$ python -q
>>> import numpy as np
>>> np.set_printoptions(suppress=True, linewidth=120)
>>> def rd(a):
...     return np.round(a, 3) + 0
... 
>>> rng = np.random.default_rng(198)
>>> data = rng.normal(size=(28, 4)) + 5 * np.array([3, -3, 0, -1])
>>> rd(data)
array([[ 14.435, -15.883,   1.04 ,  -6.587],
       [ 15.366, -14.828,   0.442,  -5.787],
       [ 14.867, -14.212,  -0.156,  -5.32 ],
       [ 14.776, -15.011,   0.454,  -5.811],
       [ 14.783, -14.355,   0.039,  -5.172],
       [ 15.299, -15.074,   1.109,  -4.623],
       [ 15.344, -13.094,  -1.219,  -5.59 ],
       [ 14.125, -13.86 ,   0.061,  -5.22 ],
       [ 13.832, -14.052,   0.154,  -4.484],
       [ 14.984, -14.648,  -0.587,  -5.268],
       [ 15.294, -15.893,   0.226,  -6.568],
       [ 13.609, -16.183,  -1.169,  -5.321],
       [ 15.214, -14.465,   0.391,  -6.457],
       [ 14.655, -15.687,  -0.864,  -4.378],
       [ 15.557, -14.992,  -0.904,  -3.782],
       [ 15.204, -13.938,   1.091,  -5.154],
       [ 14.386, -16.201,   0.695,  -4.488],
       [ 17.225, -15.773,   0.159,  -4.382],
       [ 14.946, -13.967,   0.24 ,  -6.273],
       [ 13.896, -13.19 ,  -0.848,  -5.11 ],
       [ 15.828, -16.447,   1.44 ,  -5.804],
       [ 14.857, -15.328,  -0.629,  -6.124],
       [ 14.924, -13.997,  -0.47 ,  -4.89 ],
       [ 14.478, -14.406,   0.842,  -4.481],
       [ 15.538, -16.379,  -1.064,  -5.229],
       [ 14.044, -17.96 ,  -2.404,  -5.447],
       [ 13.116, -14.674,   0.917,  -4.507],
       [ 16.553, -13.736,  -0.793,  -3.796]])
>>> np.linalg.matrix_rank(data, rtol=0.1)
np.int64(1)
>>> round(np.log10(np.linalg.cond(data)))
1
>>> np.argsort(-np.linalg.norm(data, axis=0).round(6), kind="stable")[:3]
array([1, 0, 3])
>>> X = np.diag(np.array([-3, -3, 3, 3, 1, -4]))
>>> X
array([[-3,  0,  0,  0,  0,  0],
       [ 0, -3,  0,  0,  0,  0],
       [ 0,  0,  3,  0,  0,  0],
       [ 0,  0,  0,  3,  0,  0],
       [ 0,  0,  0,  0,  1,  0],
       [ 0,  0,  0,  0,  0, -4]])
>>> # symmetric, so the eigenvalues are real
>>> np.flatnonzero(np.linalg.matrix_power((X != 0) + (X.T != 0) + np.eye(6), 6)[1])
array([1])
>>> (X != 0).astype(int)
array([[1, 0, 0, 0, 0, 0],
       [0, 1, 0, 0, 0, 0],
       [0, 0, 1, 0, 0, 0],
       [0, 0, 0, 1, 0, 0],
       [0, 0, 0, 0, 1, 0],
       [0, 0, 0, 0, 0, 1]])
>>> rd(np.linalg.det(X))
np.float64(-324.0)
>>> X @ X
array([[ 9,  0,  0,  0,  0,  0],
       [ 0,  9,  0,  0,  0,  0],
       [ 0,  0,  9,  0,  0,  0],
       [ 0,  0,  0,  9,  0,  0],
       [ 0,  0,  0,  0,  1,  0],
       [ 0,  0,  0,  0,  0, 16]])
>>> f = np.array([1, 0, 2, 2, 1, 1])
>>> A2 = X + np.outer(f, np.eye(6)[5])
>>> rd(np.linalg.det(A2) / np.linalg.det(X)), rd(1 + np.linalg.solve(X, f)[5])
(np.float64(0.75), np.float64(0.75))
>>> np.linalg.matrix_rank(A2 - X)
np.int64(1)
>>> A2
array([[-3.,  0.,  0.,  0.,  0.,  1.],
       [ 0., -3.,  0.,  0.,  0.,  0.],
       [ 0.,  0.,  3.,  0.,  0.,  2.],
       [ 0.,  0.,  0.,  3.,  0.,  2.],
       [ 0.,  0.,  0.,  0.,  1.,  1.],
       [ 0.,  0.,  0.,  0.,  0., -3.]])
>>> np.linalg.matrix_rank(np.linalg.inv(A2) - np.linalg.inv(X), tol=1e-8)
np.int64(1)
>>> mat = np.load("a.npy")
>>> rd(mat)
array([[ 0.5  ,  0.   , -0.866,  0.   ,  0.   ],
       [ 0.   ,  1.   ,  0.   ,  0.   ,  0.   ],
       [ 0.866,  0.   ,  0.5  ,  0.   ,  0.   ],
       [ 0.   ,  0.   ,  0.   ,  1.   ,  0.   ],
       [ 0.   ,  0.   ,  0.   ,  0.   ,  1.   ]])
>>> rd(np.linalg.det(mat))
np.float64(1.0)
>>> rd(np.sort(np.linalg.eigvals(mat).real))
array([0.5, 0.5, 1. , 1. , 1. ])
>>> np.flatnonzero(np.linalg.matrix_power((mat != 0) + (mat.T != 0) + np.eye(5), 5)[0])
array([0, 2])
>>> rd(mat @ mat)
array([[-0.5  ,  0.   , -0.866,  0.   ,  0.   ],
       [ 0.   ,  1.   ,  0.   ,  0.   ,  0.   ],
       [ 0.866,  0.   , -0.5  ,  0.   ,  0.   ],
       [ 0.   ,  0.   ,  0.   ,  1.   ,  0.   ],
       [ 0.   ,  0.   ,  0.   ,  0.   ,  1.   ]])
>>> (np.linalg.matrix_power((mat != 0) + (mat.T != 0) + np.eye(5), 5) > 0).astype(int)
array([[1, 0, 1, 0, 0],
       [0, 1, 0, 0, 0],
       [1, 0, 1, 0, 0],
       [0, 0, 0, 1, 0],
       [0, 0, 0, 0, 1]])
>>> np.linalg.determinant(mat)
Traceback (most recent call last):
  File "<python-input-29>", line 1, in <module>
    np.linalg.determinant(mat)
    ^^^^^^^^^^^^^^^^^^^^^
AttributeError: module 'numpy.linalg' has no attribute 'determinant'
>>> np.allclose(mat @ mat.T, mat.T @ mat)
True
>>> rd((mat - mat.T) / 2)
array([[ 0.   ,  0.   , -0.866,  0.   ,  0.   ],
       [ 0.   ,  0.   ,  0.   ,  0.   ,  0.   ],
       [ 0.866,  0.   ,  0.   ,  0.   ,  0.   ],
       [ 0.   ,  0.   ,  0.   ,  0.   ,  0.   ],
       [ 0.   ,  0.   ,  0.   ,  0.   ,  0.   ]])
>>> np.allclose(mat, mat.T)
False
>>> rd(np.linalg.matrix_power(mat, 2))
array([[-0.5  ,  0.   , -0.866,  0.   ,  0.   ],
       [ 0.   ,  1.   ,  0.   ,  0.   ,  0.   ],
       [ 0.866,  0.   , -0.5  ,  0.   ,  0.   ],
       [ 0.   ,  0.   ,  0.   ,  1.   ,  0.   ],
       [ 0.   ,  0.   ,  0.   ,  0.   ,  1.   ]])
>>> rd(np.linalg.det(mat))
np.float64(1.0)
>>> A = np.eye(4, dtype=int)[rng.permutation(4)]
>>> A
array([[1, 0, 0, 0],
       [0, 1, 0, 0],
       [0, 0, 0, 1],
       [0, 0, 1, 0]])
>>> # splits into 3 blocks
>>> (A != 0).astype(int)
array([[1, 0, 0, 0],
       [0, 1, 0, 0],
       [0, 0, 0, 1],
       [0, 0, 1, 0]])
>>> rd(np.sort(np.linalg.eigvals(A).real))
array([-1.,  1.,  1.,  1.])
>>> np.flatnonzero(np.linalg.matrix_power((A != 0) + (A.T != 0) + np.eye(4), 4)[2])
array([2, 3])
>>> A @ A
array([[1, 0, 0, 0],
       [0, 1, 0, 0],
       [0, 0, 1, 0],
       [0, 0, 0, 1]])
>>> proj = data @ np.linalg.solve(data.T @ data, data.T)
>>> rd(np.linalg.eigvalsh(proj))
array([0., 0., 0., 0., 0., 0., 0., 0., 0., 0., 0., 0., 0., 0., 0., 0., 0., 0., 0., 0., 0., 0., 0., 0., 1., 1., 1., 1.])
>>> rd(proj @ data[:, 1])
array([-15.883, -14.828, -14.212, -15.011, -14.355, -15.074, -13.094, -13.86 , -14.052, -14.648, -15.893, -16.183,
       -14.465, -15.687, -14.992, -13.938, -16.201, -15.773, -13.967, -13.19 , -16.447, -15.328, -13.997, -14.406,
       -16.379, -17.96 , -14.674, -13.736])
>>> f = np.array([-1, -1, -1, -2, -2])
>>> W0 = np.outer(rng.normal(size=31), f) + 0.1 * rng.normal(size=(31, 5))
>>> rd(W0)
array([[-3.071, -3.189, -3.061, -6.251, -6.268],
       [-0.162, -0.178, -0.282, -0.519, -0.493],
       [-2.054, -2.11 , -2.178, -4.023, -4.199],
       [-0.328, -0.203, -0.425, -0.792, -0.932],
       [ 0.396,  0.357,  0.241,  0.495,  0.487],
       [ 1.951,  1.831,  1.917,  4.154,  4.041],
       [ 1.068,  1.003,  1.056,  2.206,  2.108],
       [ 1.953,  1.933,  2.059,  3.949,  3.877],
       [ 0.55 ,  0.209,  0.359,  0.608,  0.594],
       [-0.419, -0.557, -0.5  , -0.941, -0.935],
       [ 0.855,  0.551,  0.63 ,  1.144,  1.351],
       [ 1.043,  1.117,  1.241,  2.287,  2.365],
       [-0.674, -0.571, -0.461, -1.321, -1.311],
       [ 0.528,  0.438,  0.495,  1.233,  1.127],
       [-1.511, -1.707, -1.765, -3.204, -3.194],
       [ 0.65 ,  0.587,  0.47 ,  1.174,  1.518],
       [-1.007, -1.042, -0.958, -1.738, -1.852],
       [ 0.244,  0.394,  0.086,  0.444,  0.414],
       [-0.897, -0.935, -0.965, -1.903, -1.979],
       [ 0.172,  0.006,  0.064,  0.204,  0.219],
       [ 0.625,  0.557,  0.751,  1.338,  1.548],
       [-1.359, -1.136, -1.257, -2.55 , -2.357],
       [-0.302, -0.568, -0.4  , -0.735, -0.658],
       [ 0.867,  1.02 ,  0.905,  1.791,  1.868],
       [-0.05 , -0.002, -0.083,  0.001,  0.147],
       [ 0.028,  0.098,  0.039,  0.361,  0.253],
       [ 0.975,  1.161,  0.983,  2.065,  2.049],
       [-0.9  , -0.855, -0.843, -1.831, -1.84 ],
       [-0.278, -0.268, -0.216, -0.361, -0.323],
       [-1.327, -1.196, -1.332, -2.444, -2.444],
       [-0.513, -0.308, -0.371, -0.696, -1.081]])
>>> np.linalg.cond(W0) > 100
np.False_
>>> np.argsort(-np.linalg.norm(W0, axis=0).round(6), kind="stable")[:3]
array([4, 3, 2])
>>> round(np.log10(np.linalg.cond(W0)))
2
